>>> import numpy as np
>>> import numpy.linalg as la
>>> np.set_printoptions(suppress=True, linewidth=160)
>>> def rnd(a):
...     return np.round(a, 3) + 0
... 
>>> J = np.array([[-3.0, -2.0, 0.0], [-2.0, 3.0, -2.0], [0.0, -2.0, -1.0]])
>>> hat = np.triu(np.array([[2, 0, 2], [2, 1, 1], [2, 0, 0]]), 1) + np.eye(3)
>>> other = hat @ J @ la.inv(hat)
>>> np.trace(other), np.trace(J)
(np.float64(-1.0), np.float64(-1.0))
>>> rnd(la.det(other))
np.float64(25.0)
>>> U, sigma, Vh = la.svd(J, full_matrices=False)
>>> rnd(np.abs(Vh[0]))
array([0.248, 0.906, 0.342])
>>> U.shape, sigma.shape, Vh.shape
((3, 3), (3,), (3, 3))
>>> rnd(U.T @ J @ Vh.T)
array([[4.302, 0.   , 0.   ],
       [0.   , 3.754, 0.   ],
       [0.   , 0.   , 1.548]])
>>> rnd(np.cumsum(sigma ** 2) / np.sum(sigma ** 2))
array([0.529, 0.932, 1.   ])
>>> rnd(sigma / sigma[0])
array([1.   , 0.873, 0.36 ])
>>> np.abs(U[:, 0]).round(6).argmax()
np.int64(1)
>>> rnd(sigma)
array([4.302, 3.754, 1.548])
>>> rnd(U.T @ U)
array([[1., 0., 0.],
       [0., 1., 0.],
       [0., 0., 1.]])
>>> Q, V = la.qr(J[:, :2])[0], la.qr(J[:, 2:])[0]
>>> sigma = la.svd(Q.T @ V, compute_uv=False)
>>> rnd(la.norm(Q @ Q.T - V @ V.T, 2))
np.float64(1.0)
>>> rnd(sigma)
array([0.659])
>>> K = np.loadtxt("dump.csv", delimiter=",")
>>> K
array([[-2.,  0.,  0.],
       [ 0.,  3.,  0.],
       [ 0.,  0.,  2.]])
>>> rnd(la.det(K))
np.float64(-12.0)
>>> np.allclose(K, K.T)
True
>>> (K + K.T) / 2
array([[-2.,  0.,  0.],
       [ 0.,  3.,  0.],
       [ 0.,  0.,  2.]])
>>> la.determinant(K)
Traceback (most recent call last):
  File "<python-input-27>", line 1, in <module>
    la.determinant(K)
    ^^^^^^^^^^^^^^
AttributeError: module 'numpy.linalg' has no attribute 'determinant'
>>> np.trace(K)
np.float64(3.0)
>>> U, sigma, Vh = la.svd(K, full_matrices=False)
>>> rnd(np.sqrt((sigma ** 2).sum())), rnd(la.norm(K))
(np.float64(4.123), np.float64(4.123))
>>> sigma
array([3., 2., 2.])
>>> (sigma > 1e-8).sum()
np.int64(3)
>>> rnd(np.cumsum(sigma ** 2) / np.sum(sigma ** 2))
array([0.529, 0.765, 1.   ])
>>> rnd(sigma / sigma[0])
array([1.   , 0.667, 0.667])
>>> np.allclose(U * sigma @ Vh, K)
True
>>> Vh @ Vh.T
array([[1., 0., 0.],
       [0., 1., 0.],
       [0., 0., 1.]])
>>> evals, V = la.eig(K)
>>> rnd(np.sort(la.eigvals(K.T)))
array([-2.,  2.,  3.])
>>> evals
array([-2.,  3.,  2.])
>>> (la.matrix_power((K != 0) + (K.T != 0) + np.eye(3), 3) > 0).astype(int)
array([[1, 0, 0],
       [0, 1, 0],
       [0, 0, 1]])
>>> rnd(np.sort(la.eigvals(K).real))
array([-2.,  2.,  3.])
>>> (K != 0).astype(int)
array([[1, 0, 0],
       [0, 1, 0],
       [0, 0, 1]])
>>> K @ K
array([[4., 0., 0.],
       [0., 9., 0.],
       [0., 0., 4.]])
>>> W2 = 10 * np.array([[1.0, 0.2, 0.6], [-0.7, 2.2, -0.1], [0.0, 0.1, 1.0]])
>>> rng = np.random.default_rng(77)
>>> idx = rng.integers(0, 3, 16)
>>> M = W2[idx] + rng.normal(size=(16, 3))
>>> rnd(M)
array([[ 8.182,  1.015,  5.886],
       [ 1.741,  1.089, 10.896],
       [-8.863, 20.761, -0.03 ],
       [-7.628, 21.937, -0.269],
       [-2.205, -0.201,  9.906],
       [ 8.454,  1.289,  5.958],
       [-0.665,  0.731, 10.041],
       [-5.67 , 23.579, -1.395],
       [-0.828,  1.889, 10.511],
       [10.249,  1.092,  6.645],
       [-6.128, 20.215,  0.017],
       [-7.073, 21.257, -2.577],
       [ 9.658,  1.939,  5.625],
       [-1.204, -0.195, 10.705],
       [10.048,  2.285,  6.629],
       [10.718,  3.735,  5.929]])
>>> Xc = M - M.mean(axis=0)
>>> U, sigma, Vh = la.svd(Xc, full_matrices=False)
>>> la.matrix_rank(Xc)
np.int64(3)
>>> rnd(sigma ** 2 / (sigma ** 2).sum())
array([0.862, 0.134, 0.004])
>>> np.abs(Vh[0]).argmax()
np.int64(1)
>>> (np.sign(U[:, 0]) == np.sign(U[0, 0])).astype(int)
array([1, 1, 0, 0, 1, 1, 1, 0, 1, 1, 0, 0, 1, 1, 1, 1])
>>> rnd(sigma)
array([46.904, 18.468,  3.331])
>>> np.searchsorted(np.cumsum(sigma ** 2) / (sigma ** 2).sum(), 0.9) + 1
np.int64(2)
>>> rnd((sigma ** 2).sum() ** 2 / (sigma ** 4).sum())
np.float64(1.314)
>>> D = la.norm(M[:, None] - M[None], axis=-1)
>>> rnd(D[:5, :5])
array([[ 0.   ,  8.16 , 26.748, 26.936, 11.204],
       [ 8.16 ,  0.   , 24.876, 25.438,  4.268],
       [26.748, 24.876,  0.   ,  1.722, 24.135],
       [26.936, 25.438,  1.722,  0.   , 24.961],
       [11.204,  4.268, 24.135, 24.961,  0.   ]])
>>> np.unravel_index(D.round(6).argmax(), D.shape)
(np.int64(7), np.int64(9))
